$ ipython --no-banner

In [1]: import numpy as np

In [2]: import numpy.linalg as la

In [3]: np.set_printoptions(suppress=True, linewidth=160)

In [4]: rng = np.random.default_rng(74)

In [5]: arr = (rng.random((8, 8)) < 0.3) + np.eye(8)

In [6]: arr /= arr.sum(axis=1, keepdims=True)

In [7]: arr.round(2)
Out[7]: 
array([[0.5 , 0.  , 0.  , 0.  , 0.  , 0.  , 0.5 , 0.  ],
       [0.  , 0.5 , 0.  , 0.  , 0.  , 0.  , 0.  , 0.5 ],
       [0.2 , 0.  , 0.4 , 0.2 , 0.2 , 0.  , 0.  , 0.  ],
       [0.  , 0.  , 0.33, 0.33, 0.  , 0.  , 0.33, 0.  ],
       [0.  , 0.  , 0.  , 0.  , 1.  , 0.  , 0.  , 0.  ],
       [0.  , 0.  , 0.17, 0.17, 0.  , 0.33, 0.17, 0.17],
       [0.  , 0.  , 0.  , 0.  , 0.  , 0.  , 1.  , 0.  ],
       [0.  , 0.  , 0.25, 0.  , 0.  , 0.25, 0.25, 0.25]])

In [8]: W1 = np.array([[-3, 3],
   ...:     [3, -2],
   ...:     [-2, 3],
   ...:     [0, 2],
   ...:     [3, -3],
   ...:     [-2, -1],
   ...:     [2, -3],
   ...:     [-2, -2]])

In [9]: c = np.array([1, -6])

In [10]: act = np.maximum(arr @ W1 + c, 0)

In [11]: print(act.round(2))
[[0.5 0. ]
 [1.5 0. ]
 [0.2 0. ]
 [1.  0. ]
 [4.  0. ]
 [0.  0. ]
 [3.  0. ]
 [0.  0. ]]

In [12]: (act > 0).astype(int)
Out[12]: 
array([[1, 0],
       [1, 0],
       [1, 0],
       [1, 0],
       [1, 0],
       [0, 0],
       [1, 0],
       [0, 0]])

In [13]: (act > 0).mean(axis=0)
Out[13]: array([0.75, 0.  ])

In [14]: la.matrix_rank(act)
Out[14]: np.int64(1)

In [15]: cent = np.array([[0, 1], [3, 1]])

In [16]: np.round(act @ cent, 2)
Out[16]: 
array([[0. , 0.5],
       [0. , 1.5],
       [0. , 0.2],
       [0. , 1. ],
       [0. , 4. ],
       [0. , 0. ],
       [0. , 3. ],
       [0. , 0. ]])

In [17]: W1 @ cent
Out[17]: 
array([[ 9,  0],
       [-6,  1],
       [ 9,  1],
       [ 6,  2],
       [-9,  0],
       [-3, -3],
       [-9, -1],
       [-6, -4]])

In [18]: la.norm(act, axis=1).argmax()
Out[18]: np.int64(4)

In [19]: np.round(la.norm(act, axis=1), 2)
Out[19]: array([0.5, 1.5, 0.2, 1. , 4. , 0. , 3. , 0. ])

In [20]: round(float(la.norm(act, 1)), 2), round(float(la.norm(act, np.inf)), 2)
Out[20]: (10.2, 4.0)

In [21]: print(act[1] @ act[5])
0.0

In [22]: vec = np.array([-1, -2, -1, 1, 3, -3, -2, -2])

In [23]: h1 = np.maximum(arr @ vec, 0)

In [24]: np.round(np.tanh(arr @ vec), 2)
Out[24]: array([-0.91, -0.96,  0.2 , -0.58,  1.  , -0.93, -0.96, -0.96])

In [25]: np.round(arr.T @ h1, 2)
Out[25]: array([0.04, 0.  , 0.08, 0.04, 3.04, 0.  , 0.  , 0.  ])

In [26]: other = arr + rng.integers(-2, 3, (8, 7)) @ rng.integers(-2, 3, (7, 8))

In [27]: other.round(2)
Out[27]: 
array([[ 0.5 ,  2.  ,  7.  , -4.  , -4.  , -1.  ,  3.5 , -4.  ],
       [ 5.  , -1.5 , -2.  , -6.  , -6.  ,  4.  , -6.  , -0.5 ],
       [-8.8 ,  1.  , -6.6 , 14.2 ,  8.2 , -1.  ,  4.  ,  4.  ],
       [10.  , -2.  , -9.67, -5.67, -3.  ,  7.  , -8.67, 10.  ],
       [-9.  ,  2.  , -3.  , 12.  ,  3.  ,  0.  ,  2.  , -3.  ],
       [-2.  ,  5.  ,  2.17,  6.17,  0.  , -9.67,  9.17,  0.17],
       [ 2.  ,  5.  ,  6.  , -2.  , -6.  , -3.  ,  2.  ,  7.  ],
       [-2.  , -4.  ,  5.25,  0.  ,  5.  , -2.75, -4.75,  2.25]])

In [28]: la.matrix_rank(other - arr, tol=1e-8)
Out[28]: np.int64(7)

In [29]: np.round(other - arr, 2)
Out[29]: 
array([[  0.,   2.,   7.,  -4.,  -4.,  -1.,   3.,  -4.],
       [  5.,  -2.,  -2.,  -6.,  -6.,   4.,  -6.,  -1.],
       [ -9.,   1.,  -7.,  14.,   8.,  -1.,   4.,   4.],
       [ 10.,  -2., -10.,  -6.,  -3.,   7.,  -9.,  10.],
       [ -9.,   2.,  -3.,  12.,   2.,   0.,   2.,  -3.],
       [ -2.,   5.,   2.,   6.,   0., -10.,   9.,   0.],
       [  2.,   5.,   6.,  -2.,  -6.,  -3.,   1.,   7.],
       [ -2.,  -4.,   5.,   0.,   5.,  -3.,  -5.,   2.]])

In [30]: print(np.round(la.svd(other - arr, compute_uv=False), 2) + 0)
[32.54 22.27 14.11 11.11  7.24  4.33  0.87  0.  ]

In [31]: G = arr.T @ arr

In [32]: round(np.trace(G), 2), round(float((arr ** 2).sum()), 2)
Out[32]: (np.float64(4.09), 4.09)

In [33]: print((arr @ arr.T).shape)
(8, 8)

In [34]: G.round(2)
Out[34]: 
array([[0.29, 0.  , 0.08, 0.04, 0.04, 0.  , 0.25, 0.  ],
       [0.  , 0.25, 0.  , 0.  , 0.  , 0.  , 0.  , 0.25],
       [0.08, 0.  , 0.36, 0.22, 0.08, 0.12, 0.2 , 0.09],
       [0.04, 0.  , 0.22, 0.18, 0.04, 0.06, 0.14, 0.03],
       [0.04, 0.  , 0.08, 0.04, 1.04, 0.  , 0.  , 0.  ],
       [0.  , 0.  , 0.12, 0.06, 0.  , 0.17, 0.12, 0.12],
       [0.25, 0.  , 0.2 , 0.14, 0.  , 0.12, 1.45, 0.09],
       [0.  , 0.25, 0.09, 0.03, 0.  , 0.12, 0.09, 0.34]])

In [35]: np.allclose(G, G.T)
Out[35]: True

In [36]: r0 = np.array([0, 0, 0, 3, 1, 0])

In [37]: J = 2 * np.eye(6) + np.outer(r0, r0)

In [38]: print(J)
[[ 2.  0.  0.  0.  0.  0.]
 [ 0.  2.  0.  0.  0.  0.]
 [ 0.  0.  2.  0.  0.  0.]
 [ 0.  0.  0. 11.  3.  0.]
 [ 0.  0.  0.  3.  3.  0.]
 [ 0.  0.  0.  0.  0.  2.]]

In [39]: lab = rng.permutation(8)

In [40]: lab
Out[40]: array([7, 6, 0, 5, 4, 3, 2, 1])

In [41]: other = arr[lab][:, lab]

In [42]: np.round(np.sort(np.abs(la.eigvals(other))), 2)
Out[42]: array([0.08, 0.11, 0.5 , 0.5 , 0.5 , 0.63, 1.  , 1.  ])

In [43]: round(la.det(other), 2), round(la.det(arr[lab]), 2)
Out[43]: (np.float64(0.0), np.float64(-0.0))

In [44]: print(np.round(np.diag(other), 2))
[0.25 1.   0.5  0.33 1.   0.33 0.4  0.5 ]

In [45]: vec = np.array([0, -1, -1, 2, 2, 1])

In [46]: target = J @ vec

In [47]: print(target)
[ 0. -2. -2. 28. 12.  2.]

In [48]: np.round(la.solve(J, -3 * target), 2)
Out[48]: array([ 0.,  3.,  3., -6., -6., -3.])

In [49]: np.round(la.solve(J.T, J[2]), 2)
Out[49]: array([0., 0., 1., 0., 0., 0.])

In [50]: np.round(la.solve(J, J[:, 3]), 2) + 0
Out[50]: array([0., 0., 0., 1., 0., 0.])

In [51]: print(np.round(la.solve(J, target), 2))
[ 0. -1. -1.  2.  2.  1.]

In [52]: print(np.round(la.solve(J, target + J[:, 2]), 2))
[ 0. -1.  0.  2.  2.  1.]

In [53]: feats = np.loadtxt("test2.csv", delimiter=",")

In [54]: print(feats)
[[ 0. -1.  0.  2. -1.  0.  1. -1.  1. -4.  1. -3.]
 [ 1.  0.  0. -1. -2.  1.  0. -2.  3. -5. -6.  2.]
 [ 0.  0.  0.  2. -6. -2.  0. -1.  2.  2. -3. -4.]
 [-2.  1. -2.  0.  1.  1.  3. -3. -1.  5. -2. -1.]
 [ 1.  2.  6. -1.  0.  1.  5.  2.  0.  0. -3. -5.]
 [ 0. -1.  2. -1. -1.  0. -3. -2.  1. -5.  3. -1.]
 [-1.  0.  0. -3. -5.  3.  0. -3.  2. -4. -4.  0.]
 [ 1.  2.  1.  3. -2.  2.  3.  0.  0. -1.  3.  2.]
 [-1. -3. -2.  1.  0. -1. -2.  0.  0. -3. -1. -1.]
 [ 4.  5. -2. -5.  0.  5.  4.  1.  3.  0.  2. -4.]
 [-1.  6.  3.  2.  3. -3.  4. -3.  1. -2.  0. -1.]
 [ 3. -2.  4.  1.  5.  1.  0. -2.  1.  4.  1.  0.]]

In [55]: vec = np.array([3, 1, 0, 3, -1, 0, 2, 2, -2, -2, 3, -3])

In [56]: np.round(la.svd(feats, compute_uv=False), 2)
Out[56]: array([14.65, 14.65, 10.53, 10.53,  8.24,  8.24,  6.19,  6.19,  4.5 ,  4.5 ,  0.24,  0.24])

In [57]: np.round(la.eigvals(feats).real, 2) + 0
Out[57]: array([0., 0., 0., 0., 0., 0., 0., 0., 0., 0., 0., 0.])

In [58]: print(vec @ feats @ vec)
0.0

In [59]: O = la.solve(np.eye(12) - feats, np.eye(12) + feats)

In [60]: print(round(float(la.det(O)), 2))
1.0

In [61]: r0 = np.array([-2, 1, 1, 0, 0, 2, 0, -2, 0, -2, 1, -2])

In [62]: other = feats + np.outer(r0, np.eye(12)[0])

In [63]: other
Out[63]: 
array([[-2., -1.,  0.,  2., -1.,  0.,  1., -1.,  1., -4.,  1., -3.],
       [ 2.,  0.,  0., -1., -2.,  1.,  0., -2.,  3., -5., -6.,  2.],
       [ 1.,  0.,  0.,  2., -6., -2.,  0., -1.,  2.,  2., -3., -4.],
       [-2.,  1., -2.,  0.,  1.,  1.,  3., -3., -1.,  5., -2., -1.],
       [ 1.,  2.,  6., -1.,  0.,  1.,  5.,  2.,  0.,  0., -3., -5.],
       [ 2., -1.,  2., -1., -1.,  0., -3., -2.,  1., -5.,  3., -1.],
       [-1.,  0.,  0., -3., -5.,  3.,  0., -3.,  2., -4., -4.,  0.],
       [-1.,  2.,  1.,  3., -2.,  2.,  3.,  0.,  0., -1.,  3.,  2.],
       [-1., -3., -2.,  1.,  0., -1., -2.,  0.,  0., -3., -1., -1.],
       [ 2.,  5., -2., -5.,  0.,  5.,  4.,  1.,  3.,  0.,  2., -4.],
       [ 0.,  6.,  3.,  2.,  3., -3.,  4., -3.,  1., -2.,  0., -1.],
       [ 1., -2.,  4.,  1.,  5.,  1.,  0., -2.,  1.,  4.,  1.,  0.]])

In [64]: np.flatnonzero(la.matrix_power((J != 0) + (J.T != 0) + np.eye(6), 6)[2])
Out[64]: array([2])

In [65]: (la.matrix_power((J != 0) + (J.T != 0) + np.eye(6), 6) > 0).astype(int)
Out[65]: 
array([[1, 0, 0, 0, 0, 0],
       [0, 1, 0, 0, 0, 0],
       [0, 0, 1, 0, 0, 0],
       [0, 0, 0, 1, 1, 0],
       [0, 0, 0, 1, 1, 0],
       [0, 0, 0, 0, 0, 1]])

In [66]: round(float(la.det(J)), 2)
Out[66]: 384.0

In [67]: other = np.array([[2, 2, 0, 1, 0, 0, 3, 1, 3, 2, 0],
    ...:     [3, 2, 1, 1, 1, 0, 0, 0, 2, 0, 1],
    ...:     [1, 1, 1, 1, 2, 0, 3, 3, 3, 2, 3],
    ...:     [1, 0, 0, 0, 3, 2, 1, 3, 3, 1, 0],
    ...:     [1, 0, 2, 3, 0, 3, 1, 0, 0, 1, 2],
    ...:     [1, 2, 2, 2, 2, 2, 2, 2, 0, 2, 2],
    ...:     [0, 2, 3, 1, 3, 2, 2, 2, 0, 0, 1],
    ...:     [3, 3, 2, 3, 2, 2, 2, 0, 0, 3, 3],
    ...:     [2, 3, 0, 2, 2, 1, 2, 1, 0, 3, 2],
    ...:     [1, 0, 1, 2, 3, 2, 2, 0, 1, 3, 2],
    ...:     [2, 3, 2, 1, 0, 2, 0, 0, 2, 2, 3]])

In [68]: mat = other + other.T

In [69]: print(mat)
[[4 5 1 2 1 1 3 4 5 3 2]
 [5 4 2 1 1 2 2 3 5 0 4]
 [1 2 2 1 4 2 6 5 3 3 5]
 [2 1 1 0 6 4 2 6 5 3 1]
 [1 1 4 6 0 5 4 2 2 4 2]
 [1 2 2 4 5 4 4 4 1 4 4]
 [3 2 6 2 4 4 4 4 2 2 1]
 [4 3 5 6 2 4 4 0 1 3 3]
 [5 5 3 5 2 1 2 1 0 4 4]
 [3 0 3 3 4 4 2 3 4 6 4]
 [2 4 5 1 2 4 1 3 4 4 6]]

In [70]: [round(float(la.det(mat[:i, :i])), 2) + 0 for i in range(1, 12)]
Out[70]: 
[4.0,
 -9.0,
 -18.0,
 0.0,
 578.0,
 -581.0,
 2862.0,
 9560.0,
 -42092.0,
 5076.0,
 736412.0]
